>>> import numpy as np
>>> np.set_printoptions(suppress=True, linewidth=100)
>>> X = np.load("sample6.npy")
>>> print(X)
[[ 1.  0.  0.  0.  0.]
 [ 0.  1.  0.  0.  0.]
 [ 0.  0.  1.  0.  0.]
 [ 0.  0.  0.  0.  1.]
 [ 0.  0.  0. -1.  0.]]
>>> np.round(np.linalg.svd(X, compute_uv=False), 1)
array([1., 1., 1., 1., 1.])
>>> X.T @ X
array([[1., 0., 0., 0., 0.],
       [0., 1., 0., 0., 0.],
       [0., 0., 1., 0., 0.],
       [0., 0., 0., 1., 0.],
       [0., 0., 0., 0., 1.]])
>>> X[:, 0] @ X[:, 2]
np.float64(0.0)
>>> rng = np.random.default_rng(606)
>>> lab = rng.permutation(5)
>>> M2 = X[:, lab] * rng.choice([-1, 1], 5)
>>> M2
array([[ 1., -0., -0., -0.,  0.],
       [ 0., -1., -0., -0.,  0.],
       [ 0., -0., -0., -0.,  1.],
       [ 0., -0., -0., -1.,  0.],
       [ 0., -0.,  1., -0.,  0.]])
>>> U, _, vt = np.linalg.svd(X.T @ M2)
>>> np.round(np.linalg.lstsq(X, M2)[0], 1)
array([[ 1.,  0.,  0.,  0.,  0.],
       [ 0., -1.,  0.,  0.,  0.],
       [ 0.,  0.,  0.,  0.,  1.],
       [ 0.,  0., -1.,  0.,  0.],
       [ 0.,  0.,  0., -1.,  0.]])
>>> print(lab)
[0 1 3 4 2]
>>> x0 = np.array([2, 1, 2, 3, 2])
>>> np.round(np.linalg.det(X), 1)
np.float64(1.0)
>>> print(np.round(np.linalg.inv(X), 1))
[[ 1.  0.  0.  0.  0.]
 [ 0.  1.  0.  0.  0.]
 [ 0.  0.  1.  0.  0.]
 [-0. -0. -0. -0. -1.]
 [ 0.  0.  0.  1.  0.]]
>>> np.round(np.sort(np.abs(np.degrees(np.angle(np.linalg.eigvals(X))))), 1)
array([ 0.,  0.,  0., 90., 90.])
>>> np.round(np.linalg.norm(x0), 1), round(float(np.linalg.norm(X @ x0)), 1)
(np.float64(4.7), 4.7)
>>> 5 - np.linalg.matrix_rank(X - np.eye(5), tol=1e-8)
np.int64(3)
>>> print(np.round(np.abs(np.linalg.eigvals(X)), 1))
[1. 1. 1. 1. 1.]
>>> print(X.T @ (X @ x0))
[2. 1. 2. 3. 2.]
>>> x0 = np.array([-2, 1, -3, -3, 0])
>>> h1 = np.maximum(X @ x0, 0)
>>> print(X * (h1 > 1e-9)[:, None])
[[ 0.  0.  0.  0.  0.]
 [ 0.  1.  0.  0.  0.]
 [ 0.  0.  0.  0.  0.]
 [ 0.  0.  0.  0.  0.]
 [ 0.  0.  0. -1.  0.]]
>>> np.round(np.tanh(X @ x0), 1)
array([-1. ,  0.8, -1. ,  0. ,  1. ])
>>> M = np.load("out6.npy")
>>> M
array([[6., 1., 1., 1., 1.],
       [1., 6., 1., 1., 1.],
       [1., 1., 6., 1., 1.],
       [1., 1., 1., 6., 1.],
       [1., 1., 1., 1., 6.]])
>>> # equal to its transpose
>>> w, evecs = np.linalg.eig(M)
>>> np.round(M @ evecs[:, 0] - w[0] * evecs[:, 0], 1) + 0
array([0., 0., 0., 0., 0.])
>>> np.round(np.sort(np.linalg.eigvals(np.linalg.inv(M))), 1)
array([0.1, 0.2, 0.2, 0.2, 0.2])
>>> J = np.loadtxt("arr.csv", delimiter=",")
>>> J
array([[ 2.5,  0.9],
       [ 5.8,  2.9],
       [ 0. , -0.5]])
>>> round(np.linalg.norm(J[0], 1), 1), round(np.linalg.norm(J[0], np.inf), 1)
(np.float64(3.4), np.float64(2.5))
>>> round(J[0] @ J[2], 1)
np.float64(-0.4)
>>> round(float(np.linalg.norm(J, "nuc")), 1)
7.5
>>> np.linalg.norm(J, axis=1).argmax()
np.int64(1)
>>> print(round(np.linalg.norm(J, 1), 1), round(np.linalg.norm(J, np.inf), 1))
8.3 8.7
>>> round(float(np.linalg.norm(J, 2) / np.linalg.norm(J)), 1)
1.0
>>> np.argsort(-np.linalg.norm(J, axis=0).round(6), kind="stable")[:3]
array([0, 1])
>>> round(np.log10(np.linalg.cond(J)))
1
>>> print(np.round(np.abs(np.linalg.svd(J)[2][-1]), 1))
[0.4 0.9]
>>> mat = np.loadtxt("test0.csv", delimiter=",")
>>> mat
array([[0., 2., 2., 1., 1.],
       [0., 0., 2., 2., 2.],
       [0., 0., 0., 0., 1.],
       [0., 0., 0., 0., 2.],
       [0., 0., 0., 0., 0.]])
>>> # rank 3
>>> u = np.array([1, 2])
>>> print(np.array([np.convolve(row, u, "same") for row in mat]))
[[0. 2. 6. 5. 3.]
 [0. 0. 2. 6. 6.]
 [0. 0. 0. 0. 1.]
 [0. 0. 0. 0. 2.]
 [0. 0. 0. 0. 0.]]
>>> np.convolve(mat[3], u)
array([0., 0., 0., 0., 2., 4.])
>>> W1 = np.array([[-5, -7, 8, 1, 5, 3],
...     [2, -7, -5, -6, 2, 6],
...     [-9, 9, -3, 2, -9, -4],
...     [-8, 6, -5, -8, 5, 6],
...     [4, -9, -4, 1, 7, -2]])
>>> beta = np.array([-3, 0, -2, 3, -2, 1])
>>> hid = np.maximum(mat @ W1 + beta, 0)
>>> (hid > 0).mean(axis=0)
array([0.4, 0.4, 0. , 0.6, 0.6, 0.6])
>>> hid
array([[ 0.,  1.,  0.,  0.,  0.,  9.],
       [ 0., 12.,  0.,  0.,  4.,  1.],
       [ 1.,  0.,  0.,  4.,  5.,  0.],
       [ 5.,  0.,  0.,  5., 12.,  0.],
       [ 0.,  0.,  0.,  3.,  0.,  1.]])
>>> basis = np.array([[-2, 0], [1, 1], [2, 0], [2, 2], [2, -2], [0, 0]])
>>> print(hid @ basis)
[[  1.   1.]
 [ 20.   4.]
 [ 16.  -2.]
 [ 24. -14.]
 [  6.   6.]]
>>> u = np.array([8, -5, 6])
>>> np.cross(hid[3, :3], hid[4, :3])
array([0., 0., 0.])
>>> A = np.load("mat.npy")
>>> print(A.round(1) + 0)
[[0.3 0.3 0.  0.4 0.1]
 [0.3 0.2 0.  0.3 0.1]
 [0.  0.  0.  0.  0. ]
 [0.4 0.3 0.  0.4 0.1]
 [0.1 0.1 0.  0.1 0. ]]
>>> # symmetric, so the eigenvalues are real
>>> x0 = np.array([2, 0, 5, 4, 2])
>>> print((x0 - A @ x0) @ (A @ x0))
0.0
>>> np.round(np.linalg.eigvalsh(2 * A - np.eye(5)), 1)
array([-1., -1., -1., -1.,  1.])
>>> U, sigma, vt = np.linalg.svd(A)
>>> sigma.round(1) + 0
array([1., 0., 0., 0., 0.])
>>> M2 = U[:, :1] @ np.diag(sigma[:1]) @ vt[:1]
>>> np.linalg.matrix_rank(M2)
np.int64(1)
>>> M2.round(1) + 0
array([[0.3, 0.3, 0. , 0.4, 0.1],
       [0.3, 0.2, 0. , 0.3, 0.1],
       [0. , 0. , 0. , 0. , 0. ],
       [0.4, 0.3, 0. , 0.4, 0.1],
       [0.1, 0.1, 0. , 0.1, 0. ]])
>>> print(round(float(np.linalg.norm(A - M2, 2)), 1), round(sigma[1], 1))
0.0 0.0
>>> np.argsort(-np.linalg.norm(A, axis=0).round(6), kind="stable")[:3]
array([3, 0, 1])
>>> print(np.linalg.cond(A) > 100)
True
>>> print(round(np.linalg.norm(A, 2) / np.linalg.norm(A), 1))
1.0
>>> np.linalg.matrix_rank(A, rtol=0.1)
np.int64(1)
>>> round(float(np.trace(np.linalg.pinv(A) @ A)), 1)
1.0
>>> print(np.round(A @ np.linalg.pinv(A) @ A, 1) + 0)
[[0.3 0.3 0.  0.4 0.1]
 [0.3 0.2 0.  0.3 0.1]
 [0.  0.  0.  0.  0. ]
 [0.4 0.3 0.  0.4 0.1]
 [0.1 0.1 0.  0.1 0. ]]
>>> np.abs(np.diag(np.linalg.qr(A)[1])) > 1e-9
array([ True, False, False, False, False])
>>> E = np.loadtxt("a.csv", delimiter=",")
>>> E
array([[ 2.9,  0.2, -3.5, -2.2],
       [-0.4, -2.9,  0.9, -4. ],
       [ 3.1,  0.1, -3.1, -2.5],
       [-1.7,  2.7, -3. , -2.4],
       [ 3.2, -1.6,  1.8, -3. ],
       [-4.3,  1.6,  0.7,  1.9],
       [ 3.7,  0.1,  1.2,  3.2],
       [ 2.6, -3.6, -0.2, -2.2],
       [ 4. , -1.4, -2.4,  1.3],
       [-0.8,  3.6,  2.7,  2.1],
       [-3.2, -3.5, -0.3, -1.5],
       [ 3.4, -1.8, -3.2, -0.4],
       [-2.1, -0.9,  4.5, -0.1],
       [ 3. ,  3.5, -1.8, -1.1],
       [-2.4, -0.5, -4.2, -1.2],
       [-3.6, -2.6, -1.7,  1.6],
       [ 1.3, -3.6,  2.7,  1.9],
       [-1.7,  0.4,  3.7, -2.9],
       [-1.5,  0.8,  0.6, -4.7],
       [ 3.5, -1.9, -1.6, -2.5]])
>>> basis = E[[17, 6]].astype(float)
>>> for _ in range(7):
...     lab = np.linalg.norm(E[:, None] - basis, axis=-1).argmin(axis=1)
...     basis = np.array([E[lab == j].mean(axis=0) for j in range(2)])
... 
>>> lab
array([1, 0, 1, 0, 1, 0, 1, 1, 1, 0, 0, 1, 0, 1, 0, 0, 1, 0, 0, 1])
>>> np.bincount(lab)
array([10, 10])
>>> x0 = np.array([-3, 2, -2, 1])
>>> rhs = E @ x0
>>> np.round(np.linalg.solve(E.T @ E, E.T @ rhs), 1)
array([-3.,  2., -2.,  1.])
>>> print(np.round(np.linalg.lstsq(E, rhs)[0], 1))
[-3.  2. -2.  1.]
>>> rhs = rhs + 0.3 * rng.normal(size=20)
>>> rhs.round(1)
array([ -3.3, -10.8,  -5. ,  14.3, -19.8,  16.4, -10.2, -16.2,  -8.2,   6.3,   1.5,  -8.1,  -4.9,
         0.3,  13.2,  10.8, -14.7,  -4.7,   0.4, -13.5])
>>> beta, *_ = np.linalg.lstsq(E, rhs)
>>> [round(float(np.linalg.norm(np.linalg.solve(E.T @ E + lam * np.eye(4), E.T @ rhs))), 2) for lam in (0, 1, 10, 100)]
[4.26, 4.22, 3.93, 2.35]
>>> np.round(np.linalg.norm(rhs - E @ beta), 1)
np.float64(1.1)
>>> np.flatnonzero(np.linalg.matrix_power((X != 0) + (X.T != 0) + np.eye(5), 5)[4])
array([3, 4])
>>> (X != 0).astype(int)
array([[1, 0, 0, 0, 0],
       [0, 1, 0, 0, 0],
       [0, 0, 1, 0, 0],
       [0, 0, 0, 0, 1],
       [0, 0, 0, 1, 0]])
>>> print(X @ X)
[[ 1.  0.  0.  0.  0.]
 [ 0.  1.  0.  0.  0.]
 [ 0.  0.  1.  0.  0.]
 [ 0.  0.  0. -1.  0.]
 [ 0.  0.  0.  0. -1.]]
>>> G = E.T @ E
>>> (E @ E.T).shape
(20, 20)
>>> np.linalg.matrix_rank(G)
np.int64(4)
>>> np.allclose(G, G.T)
True
>>> np.round(np.linalg.eigvalsh(G)[::-1], 1)
array([196.1, 117.5, 111.8,  79. ])
>>> np.round(np.diag(G), 1)
array([159.9, 101.7, 128.2, 114.6])
>>> M2 = np.array([[4, 4, 3], [0, 2, 2], [3, 4, 2]])
>>> K = M2.T @ M2
>>> K
array([[25, 28, 18],
       [28, 36, 24],
       [18, 24, 17]])
>>> # symmetric
>>> u = np.array([1, 1, 1])
>>> M2 = K + np.outer(u, np.eye(3)[0])
>>> np.linalg.matrix_rank(M2 - K)
np.int64(1)
>>> np.round(np.linalg.det(M2) / np.linalg.det(K), 1), round(float(1 + np.linalg.solve(K, u)[0]), 1)
(np.float64(1.2), 1.2)
>>> np.linalg.matrix_rank(np.linalg.inv(M2) - np.linalg.inv(K), tol=1e-8)
np.int64(1)
>>> m1 = np.load("dump.npy")
>>> m1
array([[-2,  3, -3,  3, -2],
       [-2,  7, -3,  3,  0],
       [ 0, -3,  1,  3,  2],
       [ 1, -2,  1, -2,  1],
       [-3,  3, -2,  1, 23]])
>>> np.round(np.linalg.det(m1[::-1]), 1)
np.float64(-320.0)
>>> print(np.round(np.linalg.eigvals(m1), 1))
[23.1+0.j   7.2+0.j  -3.7+0.j   0.2+0.7j  0.2-0.7j]
>>> print(np.round(np.poly(m1), 1))
[   1.  -27.   65.  584. -196.  320.]
>>> round(np.linalg.det(2 * m1), 1), round(np.linalg.det(m1), 1)
(np.float64(-10240.0), np.float64(-320.0))
>>> print(np.kron(np.eye(2, dtype=int), m1))
[[-2  3 -3  3 -2  0  0  0  0  0]
 [-2  7 -3  3  0  0  0  0  0  0]
 [ 0 -3  1  3  2  0  0  0  0  0]
 [ 1 -2  1 -2  1  0  0  0  0  0]
 [-3  3 -2  1 23  0  0  0  0  0]
 [ 0  0  0  0  0 -2  3 -3  3 -2]
 [ 0  0  0  0  0 -2  7 -3  3  0]
 [ 0  0  0  0  0  0 -3  1  3  2]
 [ 0  0  0  0  0  1 -2  1 -2  1]
 [ 0  0  0  0  0 -3  3 -2  1 23]]
